In [1]: import numpy as np

In [2]: import numpy.linalg as la

In [3]: np.set_printoptions(precision=3, suppress=True, linewidth=160, floatmode="fixed")

In [4]: def tidy(a):
   ...:     return np.round(a, 3) + 0
   ...: 

In [5]: feats = np.load("out17.npy")

In [6]: print(feats)
[[-0.485 -0.060 -0.388  0.958  0.572 -0.371 -0.920 -0.958  0.972 -1.000 -0.978  0.995  0.774]
 [-0.430 -0.980  0.168  0.890  0.939 -0.972  0.149 -0.994  0.982 -0.462 -0.749  0.994 -0.264]
 [-0.010  0.701 -0.770  0.100  0.397  0.892 -0.706  0.744 -0.831  0.920  0.217 -0.999  0.501]
 [-0.040  0.454  0.319 -0.462  0.149  0.951 -0.987  0.959  0.686  0.100  0.749 -0.991  0.975]
 [-0.149 -0.753 -0.226  0.523  0.696 -0.753  0.523 -0.864  0.336  0.653 -0.310  0.430 -0.530]
 [-0.629 -0.987 -0.964  0.999  0.992 -0.999  0.991 -1.000  0.572 -0.273 -0.998  0.999 -0.995]
 [ 0.523 -0.159  0.856 -0.989 -0.658  0.731  0.485  0.995 -0.814  1.000  0.997 -0.997  0.070]
 [-0.273  0.900 -0.892  0.876  0.217  0.837 -0.901 -0.264 -0.363 -0.973 -0.933 -0.854  0.686]
 [ 0.508 -0.217  0.462 -0.961 -0.578 -0.080  0.975  0.919 -0.976  1.000  0.978 -0.983 -0.905]
 [ 0.319  0.789  0.949 -0.972 -0.910  0.982 -0.988  0.999  0.774 -0.735  0.975 -0.843  0.990]
 [-0.641  0.598 -0.572  0.979  0.793  0.896 -1.000 -0.635  0.996 -1.000 -0.980  0.598  0.998]
 [ 0.319 -0.744  0.245 -0.901  0.515  0.110  0.797  0.859 -0.874  1.000  0.985 -0.999 -0.604]
 [-0.446  0.804 -0.766  0.933  0.523  0.879 -0.994 -0.345  0.843 -0.998 -0.951 -0.446  0.966]
 [ 0.523 -0.774  0.319 -0.927 -0.430 -0.934  1.000 -0.010 -0.991  1.000  0.947 -0.558 -0.997]
 [-0.040  0.983 -0.848  0.508 -0.604  0.963 -0.885  0.782 -0.856 -0.967 -0.808 -0.966  0.716]
 [-0.397 -0.999  0.800  0.345  0.991 -0.922 -0.778 -0.912  0.998  0.993  0.845  0.040  0.753]
 [ 0.691  0.979 -0.501 -0.977 -0.977  0.856  0.993  0.993 -1.000  0.999  0.927 -0.999 -0.974]
 [ 0.217 -0.937  0.070 -0.770  0.831 -0.617  0.929  0.207 -0.808  1.000  0.972 -0.998 -0.848]
 [-0.380 -0.786  0.523  0.726  0.696 -0.478 -0.930 -0.808  0.992 -0.982 -0.604  0.982  0.876]
 [-0.300 -0.987  0.898  0.000  0.917 -0.696 -0.923 -0.523  0.998  0.537  0.782  0.797  0.915]
 [ 0.226 -0.983  0.909 -0.912  0.617 -0.837  0.814  0.380  0.635  1.000  0.988 -0.515 -0.485]
 [ 0.735 -0.282 -0.168 -0.975 -0.900 -0.976  1.000 -0.020 -1.000  1.000  0.946 -0.551 -1.000]
 [-0.380 -0.354 -0.749  0.938  0.778 -0.647 -0.178 -0.973  0.572 -0.892 -0.945  0.814 -0.207]
 [ 0.515  0.979 -0.629 -0.840 -0.956  0.804  0.958  0.952 -0.999  0.869  0.430 -0.977 -0.915]
 [-0.336 -0.804 -0.915  0.964  0.910 -0.972  0.963 -0.998 -0.501  0.578 -0.963  0.837 -0.973]
 [ 0.740 -0.020  0.998 -1.000 -0.975  0.965 -0.585  1.000  0.000  0.999  1.000 -0.993  0.932]
 [-0.831 -0.869 -0.786  0.999  0.997  0.060 -1.000 -0.995  1.000 -0.999 -0.993  0.658  0.997]
 [-0.664 -0.716  0.578  0.970  0.818 -0.226 -0.999 -0.950  1.000 -1.000 -0.970  1.000  0.995]
 [-0.226  0.920 -0.963  0.972 -0.422 -0.592  0.869 -0.986 -0.917 -0.999 -0.998  0.987 -0.930]
 [-0.770 -0.843 -0.731  0.996  0.992 -0.207 -0.999 -0.994  0.999 -0.998 -0.988  0.800  0.986]
 [-0.245 -0.371  0.254  0.604  0.310 -0.319 -0.735 -0.670  0.922 -0.971 -0.641  0.960  0.629]
 [ 0.478  0.793 -0.664 -0.696 -0.859 -0.422  0.998  0.264 -0.999  0.985  0.226 -0.721 -0.994]
 [-0.030  0.952  0.508 -0.551 -0.686  0.996 -0.999  0.996  0.845 -0.991  0.537 -0.974  0.998]
 [-0.336  0.949 -0.245  0.706 -0.282  0.985 -0.999  0.848  0.937 -1.000 -0.831 -0.446  0.997]
 [-0.363 -0.821 -0.770  0.933  0.912 -0.905  0.629 -0.991  0.380  0.254 -0.898  0.696 -0.753]
 [ 0.470 -0.969  0.831 -0.982  0.462 -0.706  0.978  0.856 -0.800  1.000  0.998 -0.996 -0.890]
 [ 0.623 -0.080  0.454 -0.986 -0.735 -0.040  0.994  0.965 -0.996  1.000  0.992 -0.996 -0.967]
 [ 0.397  0.371 -0.149 -0.629 -0.831 -0.793  0.997 -0.264 -0.986  0.862  0.110  0.811 -0.989]
 [ 0.336 -0.235 -0.824 -0.178 -0.100 -0.938  1.000 -0.881 -0.998  0.999 -0.040 -0.635 -0.999]
 [-0.090  0.954 -0.987  0.930 -0.178  0.080  0.905 -0.912 -0.995 -0.735 -0.987 -0.701 -0.951]
 [-0.843 -0.933 -0.129  0.997  0.995  0.070 -1.000 -0.991  1.000 -1.000 -0.987  0.980  1.000]
 [-0.864 -0.726 -0.859  1.000  0.992 -0.470 -1.000 -1.000  1.000 -1.000 -1.000  0.998  0.993]
 [-0.641 -0.422 -0.558  0.990  0.872 -0.501 -0.979 -0.990  0.995 -1.000 -0.993  0.997  0.901]
 [ 0.080  0.757  0.050 -0.414 -0.478  0.874 -0.827  0.900 -0.197 -0.454  0.363 -0.896  0.778]
 [-0.050  0.905 -0.438  0.119 -0.354  0.950 -0.955  0.874 -0.188 -0.883 -0.264 -0.958  0.901]]

In [7]: vec = np.array([2, -1, 3, -1, 0, -2, -3, 1, -2, -1, -2, 2, 3])

In [8]: rhs = feats @ vec

In [9]: print(tidy(la.solve(feats.T @ feats, feats.T @ rhs)))
[ 2.000 -1.000  3.000 -1.000  0.000 -2.000 -3.000  1.000 -2.000 -1.000 -2.000  2.000  3.000]

In [10]: rng = np.random.default_rng(411282)

In [11]: rhs = rhs + 0.3 * rng.normal(size=45)

In [12]: print(tidy(rhs))
[  5.201   0.985  -2.588   0.683  -3.092  -6.462  -0.590  -0.699  -3.507   4.704   1.121  -3.880  -0.761  -2.044   2.069   2.927 -10.150  -4.965   8.518
   6.764  -1.896  -4.397  -0.368  -8.635  -4.780   4.484   2.880   8.557  -3.715   4.014   6.766  -6.519   2.709   2.074  -4.395  -1.256  -4.491  -1.432
  -6.236  -8.465   5.325   3.646   4.873   2.002   1.929]

In [13]: c, *_ = la.lstsq(feats, rhs)

In [14]: print(c.round())
[ 2.000 -1.000  3.000 -2.000 -0.000 -2.000 -3.000  1.000 -2.000 -1.000 -3.000  2.000  3.000]

In [15]: print([round(float(la.norm(la.solve(feats.T @ feats + lam * np.eye(13), feats.T @ rhs))), 2) for lam in (0, 1, 10, 100)])
[7.61, 5.7, 3.31, 1.39]

In [16]: print(tidy(feats.T @ (rhs - feats @ c)))
[0.000 0.000 0.000 0.000 0.000 0.000 0.000 0.000 0.000 0.000 0.000 0.000 0.000]

In [17]: print(tidy(c))
[ 1.844 -0.792  3.410 -1.732 -0.071 -2.155 -3.307  0.874 -1.846 -0.820 -2.886  1.767  2.726]
